$ python3 -q
>>> import numpy as np
>>> from numpy import linalg as LA
>>> np.set_printoptions(precision=1, suppress=True, linewidth=100, legacy="1.25")
>>> M = np.load("a.npy")
>>> print(M)
[[ 0.4  0.6  0.4 -0.6]
 [ 0.6  0.4 -0.4  0.6]
 [ 0.4 -0.4  0.8  0.4]
 [-0.6  0.6  0.4  0.4]]
>>> print(np.all(LA.eigvalsh(M) > 0))
False
>>> print(round(LA.eigvalsh(M).min(), 1))
-1.0
>>> B = LA.inv(M)
>>> print(round(float(LA.det(M) * LA.det(B)), 1))
1.0
>>> print(B)
[[ 0.4  0.6  0.4 -0.6]
 [ 0.6  0.4 -0.4  0.6]
 [ 0.4 -0.4  0.8  0.4]
 [-0.6  0.6  0.4  0.4]]
>>> print(round(LA.slogdet(M)[0], 1))
-1.0
>>> print(np.allclose(M @ M.T, M.T @ M))
True
>>> print(np.sort(np.abs(LA.eigvals(M))))
[1. 1. 1. 1.]
>>> print(np.round(LA.det(M), 1))
-1.0
>>> print(np.allclose(M, M.T))
True
>>> print((M - M.T) / 2)
[[0. 0. 0. 0.]
 [0. 0. 0. 0.]
 [0. 0. 0. 0.]
 [0. 0. 0. 0.]]
>>> vals, vecs = LA.eigh(M)
>>> x = np.array([-1, -2, 1, -2])
>>> print(np.round(x @ M @ x, 1))
8.5
>>> print(LA.eigvalsh(M[1:, 1:]))
[-0.4  1.   1. ]
>>> print(np.round(x @ M @ x / (x @ x), 1), round(float(vals[0]), 1), round(vals[-1], 1))
0.8 -1.0 1.0
>>> print(np.round(vecs * np.abs(vals) @ vecs.T, 1) + 0)
[[1. 0. 0. 0.]
 [0. 1. 0. 0.]
 [0. 0. 1. 0.]
 [0. 0. 0. 1.]]
>>> B = np.array([[3, -2, -1], [0, 0, -1], [-1, -2, -1]])
>>> data = B + B.T
>>> print(data)
[[ 6 -2 -2]
 [-2  0 -3]
 [-2 -3 -2]]
>>> # equal to its transpose
>>> print(np.all(LA.eigvalsh(data) > 0))
False
>>> print(round(float(LA.eigvalsh(data).min()), 1))
-4.9
>>> vals, vecs = LA.eig(data)
>>> print(round(np.prod(vals), 1))
-70.0
>>> print(np.sort(LA.eigvals(data.T)))
[-4.9  2.1  6.8]
>>> vals, vecs = LA.eigh(data)
>>> print(np.abs(vecs[:, -1]))
[1.  0.2 0.1]
>>> print(LA.svd(data, compute_uv=False))
[6.8 4.9 2.1]
>>> print(round(LA.det(data[::-1]), 1))
70.0
>>> print(np.poly(data))
[  1.  -4. -29.  70.]
>>> print(np.einsum("ij,ji->", data, data))
74
>>> print(np.einsum("ii->", data))
4
>>> print(round(LA.det(2 * data), 1), round(LA.det(data), 1))
-560.0 -70.0
>>> W0 = np.load("test11.npy")
>>> print(W0)
[[  5   1  -2]
 [ 10   2  -2]
 [-15  -3  -2]
 [-10  -2   1]]
>>> # column 0 dominates
>>> B = W0 / LA.norm(W0, axis=1, keepdims=True)
>>> C2 = B @ B.T
>>> print(C2)
[[ 1.   1.  -0.9 -1. ]
 [ 1.   1.  -0.9 -1. ]
 [-0.9 -0.9  1.   1. ]
 [-1.  -1.   1.   1. ]]
>>> print(C2[3])
[-1. -1.  1.  1.]
>>> print(round(float(np.degrees(np.arccos(np.clip(C2[3, 1], -1, 1)))), 1))
174.5
>>> feats = np.load("x.npy")
>>> print(feats)
[[ 0.3 -0.2 -1.5]
 [ 7.9  1.2  8.1]
 [ 4.8 -2.   4.7]
 [ 7.9  3.8  7.6]
 [ 4.9 -8.1  6.1]
 [ 6.5  2.3  6.1]
 [ 1.8  4.  -0.3]
 [ 8.5  2.5  8.6]
 [ 0.1  0.3 -1.8]
 [ 1.  -0.1 -0.6]
 [ 3.4  5.6  1.4]
 [ 1.3  1.1 -0.4]
 [ 2.6 -3.7  2.3]
 [ 2.   2.9  0.1]
 [ 4.  -5.5  4.4]
 [-0.9 -3.8 -2.3]
 [ 1.1 -0.6 -0.4]
 [-2.5 -1.2 -4.9]
 [ 5.4  7.   3.7]
 [ 5.6  2.7  4.9]
 [ 7.9  0.2  8.3]]
>>> C2 = np.cov(feats, rowvar=False)
>>> print(round(np.corrcoef(feats[:, 0], feats[:, 1])[0, 1], 1))
0.3
>>> print(np.argwhere(np.triu(np.abs(np.corrcoef(feats.T)) > 0.8, 1)))
[[0 2]]
>>> print(np.round(LA.eigvalsh(C2)[::-1], 1) + 0)
[26.7 13.   0. ]
>>> print(np.argsort(-feats.std(axis=0).round(6), kind="stable"))
[2 1 0]
>>> print(np.median(feats, axis=0))
[3.4 0.3 2.3]
>>> print(np.corrcoef(feats.T))
[[1.  0.3 1. ]
 [0.3 1.  0.1]
 [1.  0.1 1. ]]
>>> print(feats.std(axis=0))
[3.1 3.6 3.9]
>>> print(np.polyfit(feats[:, 0], feats[:, 1], 1))
[ 0.3 -0.6]
>>> cen = (feats - feats.mean(axis=0)) / feats.std(axis=0)
>>> print(np.argwhere(np.abs(cen) > 2))
[[4 1]]
>>> coef = LA.lstsq(np.delete(cen, 0, axis=1), cen[:, 0])[0]
>>> print(np.abs(coef).argmax())
1
>>> print(coef)
[0.2 1. ]
>>> dist = LA.norm(feats[:, None] - feats[None], axis=-1)
>>> print(dist.shape)
(21, 21)
>>> print(np.flatnonzero(dist[18] < dist.mean() / 2))
[10 18]
>>> print(dist[:5, :5])
[[ 0.  12.3  7.9 12.5 11.9]
 [12.3  0.   5.6  2.6 10. ]
 [ 7.9  5.6  0.   7.2  6.3]
 [12.5  2.6  7.2  0.  12.4]
 [11.9 10.   6.3 12.4  0. ]]
>>> print(dist.mean(axis=1).argmax())
4
>>> print(LA.norm(feats, axis=1))
[ 1.5 11.4  7.  11.6 11.3  9.2  4.4 12.3  1.8  1.2  6.7  1.7  5.1  3.5  8.1  4.5  1.3  5.6  9.6
  7.9 11.5]
>>> B = np.array([[2, -3], [2, -3], [3, 3]])
>>> print(LA.matrix_rank(np.vstack([data, B.T])))
3
>>> print(B.T @ data.T)
[[  2 -13 -16]
 [-18  -3   9]]
>>> print(np.einsum("ij,ij->i", data, data))
[44 13 17]
>>> print(np.einsum("ik,kj->ji", data, B))
[[  2 -13 -16]
 [-18  -3   9]]
>>> print(LA.norm(feats, axis=0))
[21.5 16.5 21.5]
>>> print(round(LA.norm(feats) ** 2 / LA.norm(feats, 2) ** 2, 1))
1.3
>>> print(np.round(LA.norm(feats, 1), 1), np.round(LA.norm(feats, np.inf), 1))
80.4 19.6
>>> X = np.loadtxt("arr.csv", delimiter=",")
>>> print(X)
[[3. 0. 2.]
 [2. 3. 2.]
 [2. 3. 2.]]
>>> # null space of dimension 1
>>> print(LA.cond(X) > 100)
True
>>> print(LA.matrix_rank(X, rtol=0.1))
2
>>> print([round(float(x), 1) for x in LA.svd(X, compute_uv=False)[:3]])
[6.4, 2.4, 0.0]
>>> Uu, sigma, Vh = LA.svd(X, full_matrices=False)
>>> print(np.round(Uu.T @ Uu, 1) + 0)
[[1. 0. 0.]
 [0. 1. 0.]
 [0. 0. 1.]]
>>> print(sigma.round(1) + 0)
[6.4 2.4 0. ]
>>> print(np.allclose(Uu * sigma @ Vh, X))
True
>>> print(np.round(Uu.T @ X @ Vh.T, 1) + 0)
[[6.4 0.  0. ]
 [0.  2.4 0. ]
 [0.  0.  0. ]]
>>> Uu, sigma, Vh = LA.svd(X)
>>> vecs = Vh[:(sigma > 1e-8).sum()]
>>> rng = np.random.default_rng(39713)
>>> x = X[1] + -2 * X[2] + rng.integers(2) * np.eye(3)[2]
>>> print(x)
[-2. -3. -2.]
>>> print(round(LA.norm(x - vecs.T @ vecs @ x), 1))
0.0
>>> print(np.diag(vecs.T @ vecs))
[0.7 1.  0.3]
>>> print(LA.matrix_rank(np.vstack([X, x])))
2
>>> print(np.trace(X))
8.0
>>> print(np.round(np.abs(LA.eigvals(X)).max(), 1))
6.2
>>> print(np.allclose(X @ X.T, X.T @ X))
False
>>> print((X + X.T) / 2)
[[3.  1.  2. ]
 [1.  3.  2.5]
 [2.  2.5 2. ]]
>>> print(X @ X)
[[13.  6. 10.]
 [16. 15. 14.]
 [16. 15. 14.]]
>>> print((X - X.T) / 2)
[[ 0.  -1.   0. ]
 [ 1.   0.  -0.5]
 [ 0.   0.5  0. ]]
>>> K = np.load("run6.npy")
>>> print(K)
[[ 0  0  0]
 [ 0  0 -1]
 [ 0  0  0]]
>>> # row 1 is much longer than the rest
>>> print(K.shape)
(3, 3)
>>> print(np.unravel_index(np.abs(K).argmax(), K.shape))
(1, 2)
>>> print(np.count_nonzero(K))
1
>>> print(LA.svd(K, compute_uv=False))
[1. 0. 0.]
>>> print(round(float(LA.norm(K)), 1))
1.0
>>> print(LA.matrix_rank(K))
1
>>> print(K.sum(axis=0))
[ 0  0 -1]
>>> print(K.mean(axis=0))
[ 0.   0.  -0.3]
